% ipython --no-banner

In [1]: import numpy as np

In [2]: from numpy import linalg as LA

In [3]: np.set_printoptions(precision=2, suppress=True, linewidth=120, sign=" ")

In [4]: rnd = lambda a: np.round(a, 2) + 0

In [5]: m1 = np.load("m.npy")

In [6]: print(rnd(m1))
[[ 0.67  0.    0.    0.    0.    0.    0.    0.    0.    0.33  0.  ]
 [ 0.    0.33  0.33  0.    0.    0.    0.    0.33  0.    0.    0.  ]
 [ 0.    0.25  0.5   0.    0.    0.    0.25  0.    0.    0.    0.  ]
 [ 0.    0.    0.    0.2   0.2   0.2   0.    0.    0.2   0.2   0.  ]
 [ 0.25  0.    0.25  0.    0.25  0.    0.    0.    0.    0.25  0.  ]
 [ 0.14  0.    0.14  0.    0.    0.29  0.14  0.14  0.14  0.    0.  ]
 [ 0.    0.33  0.    0.    0.    0.    0.33  0.    0.    0.    0.33]
 [ 0.17  0.17  0.17  0.    0.    0.    0.    0.17  0.17  0.    0.17]
 [ 0.    0.    0.    0.    0.    0.33  0.33  0.    0.33  0.    0.  ]
 [ 0.17  0.    0.    0.    0.17  0.    0.17  0.    0.17  0.17  0.17]
 [ 0.25  0.    0.25  0.    0.    0.25  0.    0.    0.    0.    0.25]]

In [7]: vec = np.array([3, 0, 0, 3, 1, -2, -3, 1, -1, -2, 1])

In [8]: h = np.maximum(m1 @ vec, 0)

In [9]: print(rnd(m1 * (h > 1e-9)[:, None]))
[[ 0.67  0.    0.    0.    0.    0.    0.    0.    0.    0.33  0.  ]
 [ 0.    0.33  0.33  0.    0.    0.    0.    0.33  0.    0.    0.  ]
 [ 0.    0.    0.    0.    0.    0.    0.    0.    0.    0.    0.  ]
 [ 0.    0.    0.    0.    0.    0.    0.    0.    0.    0.    0.  ]
 [ 0.25  0.    0.25  0.    0.25  0.    0.    0.    0.    0.25  0.  ]
 [ 0.    0.    0.    0.    0.    0.    0.    0.    0.    0.    0.  ]
 [ 0.    0.    0.    0.    0.    0.    0.    0.    0.    0.    0.  ]
 [ 0.17  0.17  0.17  0.    0.    0.    0.    0.17  0.17  0.    0.17]
 [ 0.    0.    0.    0.    0.    0.    0.    0.    0.    0.    0.  ]
 [ 0.    0.    0.    0.    0.    0.    0.    0.    0.    0.    0.  ]
 [ 0.25  0.    0.25  0.    0.    0.25  0.    0.    0.    0.    0.25]]

In [10]: print(rnd(m1.T @ h))
[ 1.25  0.22  0.47  0.    0.12  0.12  0.    0.22  0.11  0.57  0.24]

In [11]: print(np.flatnonzero(h > 1e-9))
[  0   1   4   7  10]

In [12]: print(rnd(np.tanh(m1 @ vec)))
[ 0.87  0.32 -0.64 -0.2   0.46 -0.52 -0.58  0.58 -0.96 -0.17  0.46]

In [13]: print(np.maximum(m1 @ (3 * vec), 0))
[ 4.   1.   0.   0.   1.5  0.   0.   2.   0.   0.   1.5]
